>>> import numpy as np
>>> from numpy import linalg as LA
>>> np.set_printoptions(suppress=True, linewidth=140)
>>> m1 = np.load("test2.npy")
>>> m1
array([[-2, -2,  0, -2, -2,  0, -1,  2, -2, -2],
       [-2, -2,  0, -2, -2,  0, -1,  2, -2, -2],
       [-2, -2,  0, -2, -2,  0, -1,  2, -2, -2],
       [-2, -2,  0, -2, -2,  0, -1,  2, -2, -2]])
>>> U, sig, Vh = LA.svd(m1)
>>> evecs = Vh[:(sig > 1e-8).sum()]
>>> rng = np.random.default_rng(8184)
>>> vec = m1[0] + 2 * m1[3] + rng.integers(2) * np.eye(10)[9]
>>> vec
array([-6., -6.,  0., -6., -6.,  0., -3.,  6., -6., -5.])
>>> round(LA.norm(vec - evecs.T @ evecs @ vec), 2)
np.float64(0.93)
>>> np.round(np.diag(evecs.T @ evecs), 2)
array([0.14, 0.14, 0.  , 0.14, 0.14, 0.  , 0.03, 0.14, 0.14, 0.14])
>>> LA.matrix_rank(np.vstack([m1, vec]))
np.int64(2)
>>> w1 = np.array([[-1, -2, 0, 0],
...     [1, -3, -1, 0],
...     [0, 0, 2, -3],
...     [2, 3, 1, 2],
...     [1, 1, 0, 3],
...     [-1, 0, 0, -3],
...     [-2, 2, 2, -1],
...     [0, -3, 0, 1],
...     [0, 3, 1, 2],
...     [-2, 0, -2, -3]])
>>> b = np.array([1, -2, -2, 3])
>>> H = np.maximum(m1 @ w1 + b, 0)
>>> H
array([[1, 0, 0, 0],
       [1, 0, 0, 0],
       [1, 0, 0, 0],
       [1, 0, 0, 0]])
>>> (H > 0).astype(int)
array([[1, 0, 0, 0],
       [1, 0, 0, 0],
       [1, 0, 0, 0],
       [1, 0, 0, 0]])
>>> Z = np.array([[4, -5, 0], [-4, 2, 5], [1, -4, -1], [0, -3, 4]])
>>> H @ Z
array([[ 4, -5,  0],
       [ 4, -5,  0],
       [ 4, -5,  0],
       [ 4, -5,  0]])
>>> A = np.loadtxt("w.csv", delimiter=",")
>>> A
array([[0., 0., 2., 0., 0., 0.],
       [0., 1., 0., 0., 0., 0.],
       [2., 0., 0., 0., 0., 0.],
       [0., 0., 0., 0., 0., 0.],
       [0., 0., 0., 2., 0., 0.],
       [0., 0., 0., 0., 0., 0.]])
>>> C2 = A.T @ A
>>> np.round(LA.svd(A, compute_uv=False) ** 2, 2)
array([4., 4., 4., 1., 0., 0.])
>>> (A @ A.T).shape
(6, 6)
>>> np.diag(C2)
array([4., 1., 4., 4., 0., 0.])
>>> LA.matrix_rank(C2)
np.int64(4)
>>> A.T @ A
array([[4., 0., 0., 0., 0., 0.],
       [0., 1., 0., 0., 0., 0.],
       [0., 0., 4., 0., 0., 0.],
       [0., 0., 0., 4., 0., 0.],
       [0., 0., 0., 0., 0., 0.],
       [0., 0., 0., 0., 0., 0.]])
>>> A @ A.T
array([[4., 0., 0., 0., 0., 0.],
       [0., 1., 0., 0., 0., 0.],
       [0., 0., 4., 0., 0., 0.],
       [0., 0., 0., 0., 0., 0.],
       [0., 0., 0., 0., 4., 0.],
       [0., 0., 0., 0., 0., 0.]])
>>> A[:, 1] @ A[:, 5]
np.float64(0.0)
>>> np.unravel_index(np.abs(A).argmax(), A.shape)
(np.int64(0), np.int64(2))
>>> A.sum(axis=0)
array([2., 1., 2., 2., 0., 0.])
>>> np.abs(A).max()
np.float64(2.0)
>>> np.diff(A, axis=0)
array([[ 0.,  1., -2.,  0.,  0.,  0.],
       [ 2., -1.,  0.,  0.,  0.,  0.],
       [-2.,  0.,  0.,  0.,  0.,  0.],
       [ 0.,  0.,  0.,  2.,  0.,  0.],
       [ 0.,  0.,  0., -2.,  0.,  0.]])
>>> round(float(LA.det(A)), 2)
0.0
>>> np.trace(A)
np.float64(1.0)
>>> A @ A
array([[4., 0., 0., 0., 0., 0.],
       [0., 1., 0., 0., 0., 0.],
       [0., 0., 4., 0., 0., 0.],
       [0., 0., 0., 0., 0., 0.],
       [0., 0., 0., 0., 0., 0.],
       [0., 0., 0., 0., 0., 0.]])
>>> arr = np.loadtxt("arr.csv", delimiter=",")
>>> arr
array([[0., 1., 1., 1., 1., 1., 1., 1., 1., 1.],
       [1., 0., 1., 1., 1., 1., 1., 1., 1., 1.],
       [1., 1., 0., 1., 1., 1., 1., 1., 1., 1.],
       [1., 1., 1., 0., 1., 1., 1., 1., 1., 1.],
       [1., 1., 1., 1., 0., 1., 1., 1., 1., 1.],
       [1., 1., 1., 1., 1., 0., 1., 1., 1., 1.],
       [1., 1., 1., 1., 1., 1., 0., 1., 1., 1.],
       [1., 1., 1., 1., 1., 1., 1., 0., 1., 1.],
       [1., 1., 1., 1., 1., 1., 1., 1., 0., 1.],
       [1., 1., 1., 1., 1., 1., 1., 1., 1., 0.]])
>>> z = rng.permutation(10)
>>> B = arr[:, z] * rng.choice([-1, 1], 10)
>>> B
array([[-1., -1., -1.,  1., -1., -1., -1., -1.,  1.,  0.],
       [-1., -1., -1.,  1., -1., -1., -1., -1.,  0.,  1.],
       [-1., -1., -1.,  0., -1., -1., -1., -1.,  1.,  1.],
       [-1., -1., -1.,  1., -0., -1., -1., -1.,  1.,  1.],
       [-1., -1., -1.,  1., -1., -1., -0., -1.,  1.,  1.],
       [-1., -1., -0.,  1., -1., -1., -1., -1.,  1.,  1.],
       [-1., -1., -1.,  1., -1., -0., -1., -1.,  1.,  1.],
       [-1., -1., -1.,  1., -1., -1., -1., -0.,  1.,  1.],
       [-0., -1., -1.,  1., -1., -1., -1., -1.,  1.,  1.],
       [-1., -0., -1.,  1., -1., -1., -1., -1.,  1.,  1.]])
>>> U, _, Vh = LA.svd(arr.T @ B)
>>> np.round(LA.lstsq(arr, B)[0], 2) + 0
array([[ 0.,  0.,  0.,  0.,  0.,  0.,  0.,  0.,  0.,  1.],
       [ 0.,  0.,  0.,  0.,  0.,  0.,  0.,  0.,  1.,  0.],
       [ 0.,  0.,  0.,  1.,  0.,  0.,  0.,  0.,  0.,  0.],
       [ 0.,  0.,  0.,  0., -1.,  0.,  0.,  0.,  0.,  0.],
       [ 0.,  0.,  0.,  0.,  0.,  0., -1.,  0.,  0.,  0.],
       [ 0.,  0., -1.,  0.,  0.,  0.,  0.,  0.,  0.,  0.],
       [ 0.,  0.,  0.,  0.,  0., -1.,  0.,  0.,  0.,  0.],
       [ 0.,  0.,  0.,  0.,  0.,  0.,  0., -1.,  0.,  0.],
       [-1.,  0.,  0.,  0.,  0.,  0.,  0.,  0.,  0.,  0.],
       [ 0., -1.,  0.,  0.,  0.,  0.,  0.,  0.,  0.,  0.]])
